$ python3 -q
>>> import numpy as np
>>> import numpy.linalg as la
>>> np.set_printoptions(precision=2, suppress=True, linewidth=120)
>>> rd = lambda a: np.round(a, 2) + 0
>>> W0 = np.loadtxt("mat.csv", delimiter=",")
>>> W0
array([[ -5.44, -13.15,  16.91, -10.36, -14.61,  -1.05,  15.65,  14.3 ,  14.84],
       [ -4.62, -15.31,  14.02,  -9.36, -13.9 ,   1.35,  16.67,  15.46,  15.69],
       [ -5.13, -15.37,  15.22, -10.91, -17.3 ,  -1.6 ,  15.47,  15.56,  14.73],
       [ -6.49, -15.27,  15.3 , -10.12, -13.89,  -1.62,  14.89,  15.12,  12.75],
       [ -4.13, -14.07,  14.69, -10.63, -15.44,   0.53,  15.48,  14.1 ,  14.73],
       [ -5.87, -15.5 ,  14.67, -10.36, -16.32,  -0.73,  15.06,  15.34,  14.24],
       [ -5.68, -15.44,  14.24,  -8.51, -13.87,   0.85,  14.96,  14.27,  15.41],
       [ -6.51, -13.12,  12.3 , -11.34, -12.9 ,   2.24,  15.22,  15.85,  14.93],
       [ -5.01, -14.14,  15.06,  -9.89, -16.61,  -0.09,  14.94,  13.81,  13.13],
       [ -4.79, -15.25,  15.83,  -8.97, -15.44,  -0.69,  15.45,  14.5 ,  16.21],
       [ -6.1 , -15.15,  14.25, -10.18, -13.61,   0.8 ,  14.79,  15.47,  14.48],
       [ -5.38, -15.81,  15.64,  -9.45, -15.66,  -0.4 ,  15.2 ,  16.16,  13.95],
       [ -6.43, -15.74,  16.09, -11.39, -15.91,   0.6 ,  14.19,  13.92,  14.96],
       [ -4.99, -16.11,  15.11,  -9.78, -16.16,  -0.31,  14.91,  14.49,  16.43],
       [ -5.29, -13.98,  15.36, -10.08, -16.35,  -0.61,  13.51,  14.13,  16.52],
       [ -6.17, -15.3 ,  15.33,  -9.79, -15.59,   1.36,  15.25,  15.41,  14.98],
       [ -5.14, -15.53,  13.18, -10.15, -15.  ,  -0.87,  13.12,  14.23,  15.35],
       [ -4.88, -15.91,  18.79, -10.52, -15.67,  -0.58,  15.35,  14.04,  15.28]])
>>> idx = W0[:, 4] > np.median(W0[:, 4])
>>> r0 = W0[idx].mean(axis=0) - W0[~idx].mean(axis=0)
>>> rd(r0)
array([ 0.03,  0.62, -1.17,  0.28,  1.88,  0.43,  0.26,  0.05,  0.02])
